In [1]: import numpy as np

In [2]: import numpy.linalg as la

In [3]: np.set_printoptions(precision=3, suppress=True, linewidth=200)

In [4]: M = np.load("case9.npy")

In [5]: print(M)
[[-0.8   -0.6    1.    -1.1   -3.1  ]
 [-0.434 -0.67   0.932 -1.207 -2.716]
 [ 0.8   -1.7   -0.4    0.2    0.1  ]]

In [6]: vec = np.array([9, -1, 7, -7, 8])

In [7]: a = np.maximum(M @ vec, 0)

In [8]: print(np.flatnonzero(a > 1e-9))
[2]

In [9]: print(a)
[0.  0.  5.5]

In [10]: print(np.maximum(M @ vec, 0) - np.maximum(-M @ vec, 0))
[-16.7    -9.991   5.5  ]

In [11]: print(M * (a > 1e-9)[:, None])
[[-0.  -0.   0.  -0.  -0. ]
 [-0.  -0.   0.  -0.  -0. ]
 [ 0.8 -1.7 -0.4  0.2  0.1]]

In [12]: def softmax(z):
    ...:     e = np.exp(z - z.max(axis=-1, keepdims=True))
    ...:     return e / e.sum(axis=-1, keepdims=True)
    ...: 

In [13]: print(softmax(M[2] + -3))
[0.412 0.034 0.124 0.226 0.204]

In [14]: print(np.round(softmax(10 * M[2]), 3) + 0)
[0.997 0.    0.    0.002 0.001]

In [15]: print(softmax(M).sum(axis=1))
[1. 1. 1.]

In [16]: print(softmax(M[2]))
[0.412 0.034 0.124 0.226 0.204]

In [17]: att = M @ M.T / np.sqrt(5)

In [18]: print(softmax(att + np.triu(np.full(att.shape, -np.inf), 1)))
[[1.    0.    0.   ]
 [0.619 0.381 0.   ]
 [0.111 0.136 0.754]]

In [19]: print(softmax(att).round(6).argmax(axis=1))
[0 0 2]

In [20]: J = np.load("x.npy")

In [21]: print(J)
[[ 0.916 -0.06  -0.12   0.242]
 [-0.06   0.957 -0.086  0.174]
 [-0.12  -0.086  0.827  0.348]
 [ 0.242  0.174  0.348  0.3  ]]

In [22]: vec = np.array([0, 2, 3, 1])

In [23]: print(np.trace(J))
3.0

In [24]: Y = J / np.sqrt((J ** 2).mean(axis=1, keepdims=True))

In [25]: print(la.norm(Y, axis=1))
[2. 2. 2. 2.]

In [26]: E = np.load("layer14.npy")

In [27]: print(E)
[[-0.936 -0.294  0.09   0.17 ]
 [ 0.117 -0.586  0.494 -0.632]
 [-0.234  0.141 -0.665 -0.695]
 [ 0.234 -0.742 -0.552  0.299]]

In [28]: vec = np.array([-1, 5, 2, 1])

In [29]: rhs = E @ vec

In [30]: print(rhs)
[-0.184 -2.688 -1.086 -4.75 ]

In [31]: print(la.solve(E, 3 * rhs))
[-3. 15.  6.  3.]

In [32]: print(la.solve(E, rhs + E[:, 1]))
[-1.  6.  2.  1.]

In [33]: blk = np.stack([E, 5 * E, E[::-1]])

In [34]: print(la.matrix_rank(blk))
[4 4 4]

In [35]: print(blk.shape)
(3, 4, 4)

In [36]: print((blk @ E.T).shape)
(3, 4, 4)

In [37]: A = np.loadtxt("arr.csv", delimiter=",")

In [38]: print(A)
[[ 9. -6.  9. -3.]
 [-6.  4. -6.  2.]
 [ 9. -6.  9. -3.]
 [-3.  2. -3.  1.]]

In [39]: print(np.argsort(-la.norm(A, axis=0).round(6), kind="stable")[:3])
[0 2 1]

In [40]: print(la.cond(A) > 100)
True

In [41]: print([round(float(x), 3) for x in la.svd(A, compute_uv=False)[:3]])
[23.0, 0.0, 0.0]

In [42]: vec = np.array([8, 9, 4, 8])

In [43]: print(np.sign((A @ vec).round(6)))
[ 1. -1.  1. -1.]

In [44]: print(la.norm(A @ vec) <= la.norm(A, 2) * la.norm(vec) + 1e-9)
True

In [45]: print(A * vec)
[[ 72. -54.  36. -24.]
 [-48.  36. -24.  16.]
 [ 72. -54.  36. -24.]
 [-24.  18. -12.   8.]]

In [46]: print(A @ vec)
[ 30. -20.  30. -10.]

In [47]: print((A * vec).sum(axis=1))
[ 30. -20.  30. -10.]

In [48]: rng = np.random.default_rng(776)

In [49]: labels = rng.integers(0, 3, 3)

In [50]: mat = np.array([[0, 2, 5], [0, -2, -3], [4, 5, -3]]) * (labels[:, None] == labels)

In [51]: print(mat)
[[ 0  0  5]
 [ 0 -2  0]
 [ 4  0 -3]]

In [52]: # 2 groups of indices that never mix

In [53]: th = np.radians(15)

In [54]: Rm = np.eye(3)

In [55]: Rm[2, 2] = Rm[1, 1] = np.cos(th)

In [56]: Rm[2, 1], Rm[1, 2] = -np.sin(th), np.sin(th)

In [57]: print(Rm)
[[ 1.     0.     0.   ]
 [ 0.     0.966  0.259]
 [ 0.    -0.259  0.966]]

In [58]: Y = mat @ Rm.T

In [59]: print(np.allclose(mat @ mat.T, Y @ Y.T))
True

In [60]: print(round(la.det(Rm), 3), round(np.trace(Rm), 3))
1.0 2.932

In [61]: print(np.abs(Y - mat).max(axis=0))
[0.    1.294 0.518]

In [62]: print(la.svd(mat, compute_uv=False), la.svd(Y, compute_uv=False))
[6.325 3.162 2.   ] [6.325 3.162 2.   ]

In [63]: print(np.round(Rm @ Rm.T, 3) + 0)
[[1. 0. 0.]
 [0. 1. 0.]
 [0. 0. 1.]]

In [64]: print(la.norm(Rm, axis=0))
[1. 1. 1.]

In [65]: print(np.round(Rm[:, 1] @ Rm[:, 2], 3))
-0.0

In [66]: print(la.svd(Rm, compute_uv=False))
[1. 1. 1.]

In [67]: Y = mat + rng.integers(-2, 3, (3, 1)) @ rng.integers(-2, 3, (1, 3))

In [68]: print(Y)
[[ 0  0  5]
 [ 0 -2  4]
 [ 4  0 -7]]

In [69]: print(la.svd(Y - mat, compute_uv=False))
[5.657 0.    0.   ]

In [70]: print(Y - mat)
[[ 0  0  0]
 [ 0  0  4]
 [ 0  0 -4]]

In [71]: print(la.matrix_rank(Y - mat, tol=1e-8))
1

In [72]: print(np.abs(Y - mat).sum(axis=1))
[0 4 4]

In [73]: print(np.kron(np.eye(2, dtype=int), mat))
[[ 0  0  5  0  0  0]
 [ 0 -2  0  0  0  0]
 [ 4  0 -3  0  0  0]
 [ 0  0  0  0  0  5]
 [ 0  0  0  0 -2  0]
 [ 0  0  0  4  0 -3]]

In [74]: print(np.einsum("ij,ji->", mat, mat))
53

In [75]: print(la.eigvals(mat))
[ 3.217 -6.217 -2.   ]

In [76]: print(np.poly(mat))
[  1.   5. -14. -40.]

In [77]: print(np.round(la.det(mat[::-1]), 3))
-40.0

In [78]: data = np.load("m.npy")

In [79]: print(data)
[[2 3 2 4]
 [2 0 2 3]
 [2 1 3 2]
 [2 1 3 2]
 [2 0 2 3]
 [0 0 0 0]
 [0 3 0 1]
 [2 1 3 2]
 [5 7 5 3]
 [0 3 0 1]
 [0 0 0 0]
 [0 0 0 0]
 [0 0 0 0]
 [2 1 3 2]
 [4 1 5 5]
 [0 0 0 0]
 [2 1 3 2]
 [0 3 0 1]
 [3 3 2 0]
 [0 3 0 1]
 [0 3 0 1]
 [2 1 3 2]
 [7 4 7 5]
 [0 0 0 0]
 [2 1 3 2]]

In [80]: # rows 2 and 3 are equal

In [81]: Y = data + rng.integers(-2, 3, (25, 1)) @ rng.integers(-2, 3, (1, 4))

In [82]: print(Y)
[[ 2 -1  4  4]
 [ 2  0  2  3]
 [ 2  1  3  2]
 [ 2 -1  4  2]
 [ 2  0  2  3]
 [ 0 -2  1  0]
 [ 0  5 -1  1]
 [ 2  1  3  2]
 [ 5  9  4  3]
 [ 0  3  0  1]
 [ 0 -2  1  0]
 [ 0  2 -1  0]
 [ 0 -2  1  0]
 [ 2  3  2  2]
 [ 4  1  5  5]
 [ 0  0  0  0]
 [ 2  1  3  2]
 [ 0  1  1  1]
 [ 3  5  1  0]
 [ 0  3  0  1]
 [ 0  5 -1  1]
 [ 2 -1  4  2]
 [ 7  0  9  5]
 [ 0 -4  2  0]
 [ 2  3  2  2]]

In [83]: print(Y - data)
[[ 0 -4  2  0]
 [ 0  0  0  0]
 [ 0  0  0  0]
 [ 0 -2  1  0]
 [ 0  0  0  0]
 [ 0 -2  1  0]
 [ 0  2 -1  0]
 [ 0  0  0  0]
 [ 0  2 -1  0]
 [ 0  0  0  0]
 [ 0 -2  1  0]
 [ 0  2 -1  0]
 [ 0 -2  1  0]
 [ 0  2 -1  0]
 [ 0  0  0  0]
 [ 0  0  0  0]
 [ 0  0  0  0]
 [ 0 -2  1  0]
 [ 0  2 -1  0]
 [ 0  0  0  0]
 [ 0  2 -1  0]
 [ 0 -2  1  0]
 [ 0 -4  2  0]
 [ 0 -4  2  0]
 [ 0  2 -1  0]]

In [84]: print(np.round(la.svd(Y - data, compute_uv=False), 3) + 0)
[11.18  0.    0.    0.  ]
